>>> import numpy as np
>>> np.set_printoptions(precision=1, suppress=True, linewidth=120, legacy="1.25")
>>> arr = np.loadtxt("w.csv", delimiter=",")
>>> arr.round(1) + 0
array([[-0.2,  0.5,  0.7,  0.4],
       [-0.2, -0.6,  0. ,  0.7],
       [-0.7,  0.4, -0.6,  0.1],
       [ 0.6,  0.4, -0.4,  0.5]])
>>> Q, R = np.linalg.qr(arr)
>>> np.round(abs(R[0, 0]), 1), round(np.linalg.norm(arr[:, 0]), 1)
(1.0, 1.0)
>>> np.round(np.trace(Q @ Q.T), 1)
4.0
>>> np.abs(np.diag(R))
array([1., 1., 1., 1.])
>>> Q.round(1) + 0
array([[-0.2,  0.5,  0.7,  0.4],
       [-0.2, -0.6,  0. ,  0.7],
       [-0.7,  0.4, -0.6,  0.1],
       [ 0.6,  0.4, -0.4,  0.5]])
>>> np.round(Q.T @ Q, 1) + 0
array([[1., 0., 0., 0.],
       [0., 1., 0., 0.],
       [0., 0., 1., 0.],
       [0., 0., 0., 1.]])
>>> np.round(Q @ R, 1) + 0
array([[-0.2,  0.5,  0.7,  0.4],
       [-0.2, -0.6,  0. ,  0.7],
       [-0.7,  0.4, -0.6,  0.1],
       [ 0.6,  0.4, -0.4,  0.5]])
>>> np.allclose(R.T @ R, arr.T @ arr)
True
>>> print(arr[1] @ arr[3])
0.0
>>> np.linalg.norm(arr, axis=1)
array([1., 1., 1., 1.])
>>> round(float(np.linalg.norm(arr, 1)), 1), round(float(np.linalg.norm(arr, np.inf)), 1)
(2.0, 2.0)
>>> x0 = np.array([3, -4, 1, -1])
>>> h1 = np.maximum(arr @ x0, 0)
>>> np.round(arr.T @ h1, 1) + 0
array([-0.2, -0.8,  0. ,  0.9])
>>> np.tanh(arr @ x0)
array([-1. ,  0.8, -1. , -0.5])
>>> K = np.load("x.npy")
>>> K
array([[ -1.7, -18.7, -10.8],
       [ -1.7,  -6.9,  -6.4],
       [ -1.7,  -6.4,  -6.2],
       [ -2.1,  -3.3,  -4.6],
       [ -2.1,  -2.8,  -4.2],
       [ -2. ,  -1.8,  -3.1],
       [ -2. ,  -1.7,  -2.9],
       [ -1.8,  -1.4,  -2.5],
       [ -1. ,  -0.7,  -1.2],
       [  1.7,   1.2,   1.8],
       [  2.2,   1.6,   2.3],
       [ 10.8,   9. ,  10.3],
       [ 26.8,  25.3,  24.5],
       [ 29.4,  28.2,  26.8]])
>>> x0 = np.array([2, 0, 2])
>>> h1 = np.maximum(K @ x0, 0)
>>> K.T @ h1
array([6541.7, 6168.1, 5994. ])
>>> h1
array([  0. ,   0. ,   0. ,   0. ,   0. ,   0. ,   0. ,   0. ,   0. ,   7. ,   9. ,  42.2, 102.6, 112.4])
>>> np.tanh(K @ x0)
array([-1., -1., -1., -1., -1., -1., -1., -1., -1.,  1.,  1.,  1.,  1.,  1.])
>>> np.maximum(K @ x0, 0) - np.maximum(-K @ x0, 0)
array([-25. , -16.2, -15.8, -13.4, -12.6, -10.2,  -9.8,  -8.6,  -4.4,   7. ,   9. ,  42.2, 102.6, 112.4])
>>> cen = (K - K.mean(axis=0)) / K.std(axis=0)
>>> np.argwhere(np.abs(cen) > 2)
array([[12,  0],
       [12,  1],
       [12,  2],
       [13,  0],
       [13,  1],
       [13,  2]])
>>> beta = np.linalg.lstsq(np.delete(cen, 1, axis=1), cen[:, 1])[0]
>>> np.abs(beta).argmax()
1
>>> round(float(1 - np.var(cen[:, 1] - np.delete(cen, 1, axis=1) @ beta)), 1)
1.0
>>> np.linalg.norm(K, axis=1)
array([21.7,  9.6,  9.1,  6. ,  5.5,  4.1,  3.9,  3.4,  1.7,  2.8,  3.6, 17.4, 44.3, 48.8])
>>> round(np.linalg.norm(K) ** 2 / np.linalg.norm(K, 2) ** 2, 1)
1.0
>>> round(np.linalg.norm(K[13] - K[6]), 1)
52.6
>>> print(np.linalg.norm(K, axis=1).argmax())
13
>>> round(np.linalg.norm(K, 2), 1)
72.3
